$ ipython --no-banner

In [1]: import numpy as np

In [2]: from numpy import linalg as LA

In [3]: np.set_printoptions(suppress=True, linewidth=140)

In [4]: rd = lambda a: np.round(a, 2) + 0

In [5]: K = np.cumsum(np.array([[-3, -1, -4, 0],
   ...:     [-5, -4, -2, 3],
   ...:     [1, 1, -5, 3],
   ...:     [2, 1, -5, 3],
   ...:     [2, 2, -3, 3],
   ...:     [3, 0, 2, 5],
   ...:     [-1, -5, 1, 4],
   ...:     [-4, -4, 2, -1],
   ...:     [1, 1, 1, -3],
   ...:     [1, -3, -3, 5],
   ...:     [3, 2, -5, 2],
   ...:     [-2, 3, 0, 0],
   ...:     [5, -5, -1, 5],
   ...:     [-3, 3, -5, 2],
   ...:     [1, 3, 4, -3]]), axis=0)

In [6]: K
Out[6]: 
array([[ -3,  -1,  -4,   0],
       [ -8,  -5,  -6,   3],
       [ -7,  -4, -11,   6],
       [ -5,  -3, -16,   9],
       [ -3,  -1, -19,  12],
       [  0,  -1, -17,  17],
       [ -1,  -6, -16,  21],
       [ -5, -10, -14,  20],
       [ -4,  -9, -13,  17],
       [ -3, -12, -16,  22],
       [  0, -10, -21,  24],
       [ -2,  -7, -21,  24],
       [  3, -12, -22,  29],
       [  0,  -9, -27,  31],
       [  1,  -6, -23,  28]])

In [7]: cen = K - K.mean(axis=0)

In [8]: Uu, sig, Vt = LA.svd(cen, full_matrices=False)

In [9]: rd(np.abs(Vt[-1]))
Out[9]: array([0.52, 0.55, 0.39, 0.51])

In [10]: np.abs(Uu[:, 0]).argmax()
Out[10]: np.int64(0)

In [11]: rd((sig ** 2).sum() ** 2 / (sig ** 4).sum())
Out[11]: np.float64(1.28)

In [12]: np.abs(Vt[0]).argmax()
Out[12]: np.int64(3)

In [13]: rd(sig)
Out[13]: array([43.85, 13.6 ,  7.61,  4.35])

In [14]: rd(sig ** 2 / (sig ** 2).sum())
Out[14]: array([0.88, 0.08, 0.03, 0.01])

In [15]: out = np.c_[K[:, :1] @ np.array([[8]]), np.array([0, 1, 0, 2, 0, 2, 1, 2, 0, 0, 0, 3, 3, 3, 0])]

In [16]: out
Out[16]: 
array([[-24,   0],
       [-64,   1],
       [-56,   0],
       [-40,   2],
       [-24,   0],
       [  0,   2],
       [ -8,   1],
       [-40,   2],
       [-32,   0],
       [-24,   0],
       [  0,   0],
       [-16,   3],
       [ 24,   3],
       [  0,   3],
       [  8,   0]])

In [17]: rd(LA.norm(LA.qr(K)[0].T @ out, axis=0) ** 2 / ((out ** 2).sum(axis=0) + 1e-12))
Out[17]: array([1.  , 0.57])

In [18]: rd(LA.norm(out - K @ LA.lstsq(K, out)[0], axis=0))
Out[18]: array([0.  , 4.19])
